$ python3 -q
>>> import numpy as np
>>> np.set_printoptions(precision=2, suppress=True, linewidth=160)
>>> u = np.array([-4, 4, 1, 8, -3, -6, 2])
>>> F = u[np.abs(np.subtract.outer(np.arange(7), np.arange(7)))]
>>> print(F)
[[-4  4  1  8 -3 -6  2]
 [ 4 -4  4  1  8 -3 -6]
 [ 1  4 -4  4  1  8 -3]
 [ 8  1  4 -4  4  1  8]
 [-3  8  1  4 -4  4  1]
 [-6 -3  8  1  4 -4  4]
 [ 2 -6 -3  8  1  4 -4]]
>>> rng = np.random.default_rng(684128)
>>> labels = rng.permutation(7)
>>> Y = F[:, labels] * rng.choice([-1, 1], 7)
>>> Y
array([[-1,  3, -4, -8, -2, -6,  4],
       [-4, -8,  4, -1,  6, -3, -4],
       [ 4, -1,  1, -4,  3,  8,  4],
       [-4, -4,  8,  4, -8,  1,  1],
       [-1,  4, -3, -4, -1,  4,  8],
       [-8, -4, -6, -1, -4, -4, -3],
       [ 3, -1,  2, -8,  4,  4, -6]])
>>> left, _, VT = np.linalg.svd(F.T @ Y)
>>> np.round(left @ VT, 2) + 0
array([[ 0.,  0.,  1.,  0.,  0.,  0.,  0.],
       [ 0.,  0.,  0.,  0.,  0.,  0.,  1.],
       [-1.,  0.,  0.,  0.,  0.,  0.,  0.],
       [ 0.,  0.,  0., -1.,  0.,  0.,  0.],
       [ 0., -1.,  0.,  0.,  0.,  0.,  0.],
       [ 0.,  0.,  0.,  0.,  0.,  1.,  0.],
       [ 0.,  0.,  0.,  0., -1.,  0.,  0.]])
>>> w, vecs = np.linalg.eigh(F)
>>> vecs @ np.diag(w) @ vecs.T
array([[-4.,  4.,  1.,  8., -3., -6.,  2.],
       [ 4., -4.,  4.,  1.,  8., -3., -6.],
       [ 1.,  4., -4.,  4.,  1.,  8., -3.],
       [ 8.,  1.,  4., -4.,  4.,  1.,  8.],
       [-3.,  8.,  1.,  4., -4.,  4.,  1.],
       [-6., -3.,  8.,  1.,  4., -4.,  4.],
       [ 2., -6., -3.,  8.,  1.,  4., -4.]])
>>> print(np.abs(vecs[:, -1]))
[0.28 0.29 0.41 0.59 0.41 0.29 0.28]
>>> Y = F + rng.integers(-2, 3, (7, 6)) @ rng.integers(-2, 3, (6, 7))
>>> print(Y)
[[ -3   8   3  10  -5  -6   7]
 [  0  -8   4   6  10  -5 -11]
 [  2   3  -8   5   7  11  -5]
 [  2  -6   3  -1   6  -1   2]
 [ -4   7  -2   8   1   3   0]
 [ -8  -6   6   1   6  -5   4]
 [  1  -9  -6  10   6   5  -8]]
>>> np.round(np.linalg.svd(Y - F, compute_uv=False), 2) + 0
array([18.71,  9.49,  6.14,  3.44,  1.57,  0.29,  0.  ])
>>> A = np.load("case12.npy")
>>> A
array([[ 0,  1,  5,  3, -5,  0,  5],
       [-1,  0, -2,  1,  6, -2, -7],
       [-5,  2,  0,  1,  1,  3, -1],
       [-3, -1, -1,  0,  5,  5, -3],
       [ 5, -6, -1, -5,  0,  0,  3],
       [ 0,  2, -3, -5,  0,  0, -7],
       [-5,  7,  1,  3, -3,  7,  0]])
>>> rk = np.linalg.matrix_rank(A)
>>> print(rk)
6
>>> null = np.linalg.svd(A)[2][rk:].T
>>> null.shape
(7, 1)
>>> np.allclose(A @ null, 0)
True
>>> print([int(np.linalg.matrix_rank(A[:i])) for i in range(1, len(A) + 1)])
[1, 2, 3, 4, 5, 6, 6]
>>> x0 = np.array([2, 0, 1, 2, 2, 2, 0])
>>> h1 = np.maximum(A @ x0, 0)
>>> A.T @ h1
array([-70,  23, -15,  24,  81,  88, -76])
>>> print(A * (h1 > 1e-9)[:, None])
[[ 0  1  5  3 -5  0  5]
 [-1  0 -2  1  6 -2 -7]
 [ 0  0  0  0  0  0  0]
 [-3 -1 -1  0  5  5 -3]
 [ 0  0  0  0  0  0  0]
 [ 0  0  0  0  0  0  0]
 [-5  7  1  3 -3  7  0]]
>>> t3 = np.stack([A, -3 * A, A[::-1]])
>>> np.round(np.linalg.det(t3), 2) + 0
array([0., 0., 0.])
>>> print((t3 @ A.T).shape)
(3, 7, 7)
>>> np.linalg.matrix_rank(t3.reshape(3, -1))
np.int64(2)
>>> t3.shape
(3, 7, 7)
>>> M = np.array([[-1, -1, 0], [3, 1, 3], [-1, -3, 3]])
>>> M[:, 2] = 3 * M[:, 1]
>>> M
array([[-1, -1, -3],
       [ 3,  1,  3],
       [-1, -3, -9]])
>>> left, sigma, VT = np.linalg.svd(M)
>>> vecs = VT[:(sigma > 1e-8).sum()]
>>> x0 = M[2] + -1 * M[0] + rng.integers(2) * np.eye(3)[0]
>>> x0
array([ 1., -2., -6.])
>>> np.diag(vecs.T @ vecs)
array([1. , 0.1, 0.9])
>>> np.round(vecs.T @ vecs, 2) + 0
array([[1. , 0. , 0. ],
       [0. , 0.1, 0.3],
       [0. , 0.3, 0.9]])
>>> np.linalg.matrix_rank(np.vstack([M, x0]))
np.int64(2)
>>> np.allclose(vecs.T @ vecs @ x0, x0)
True
>>> mat = 3 * np.eye(9) + np.ones((9, 9))
>>> print(mat)
[[4. 1. 1. 1. 1. 1. 1. 1. 1.]
 [1. 4. 1. 1. 1. 1. 1. 1. 1.]
 [1. 1. 4. 1. 1. 1. 1. 1. 1.]
 [1. 1. 1. 4. 1. 1. 1. 1. 1.]
 [1. 1. 1. 1. 4. 1. 1. 1. 1.]
 [1. 1. 1. 1. 1. 4. 1. 1. 1.]
 [1. 1. 1. 1. 1. 1. 4. 1. 1.]
 [1. 1. 1. 1. 1. 1. 1. 4. 1.]
 [1. 1. 1. 1. 1. 1. 1. 1. 4.]]
>>> labels = rng.permutation(9)
>>> labels
array([3, 6, 0, 8, 1, 4, 7, 5, 2])
>>> Y = mat[labels][:, labels]
>>> np.allclose(Y, mat)
True
>>> np.diag(Y)
array([4., 4., 4., 4., 4., 4., 4., 4., 4.])
>>> print(np.sort(np.abs(np.linalg.eigvals(Y))))
[ 3.  3.  3.  3.  3.  3.  3.  3. 12.]
>>> Y
array([[4., 1., 1., 1., 1., 1., 1., 1., 1.],
       [1., 4., 1., 1., 1., 1., 1., 1., 1.],
       [1., 1., 4., 1., 1., 1., 1., 1., 1.],
       [1., 1., 1., 4., 1., 1., 1., 1., 1.],
       [1., 1., 1., 1., 4., 1., 1., 1., 1.],
       [1., 1., 1., 1., 1., 4., 1., 1., 1.],
       [1., 1., 1., 1., 1., 1., 4., 1., 1.],
       [1., 1., 1., 1., 1., 1., 1., 4., 1.],
       [1., 1., 1., 1., 1., 1., 1., 1., 4.]])
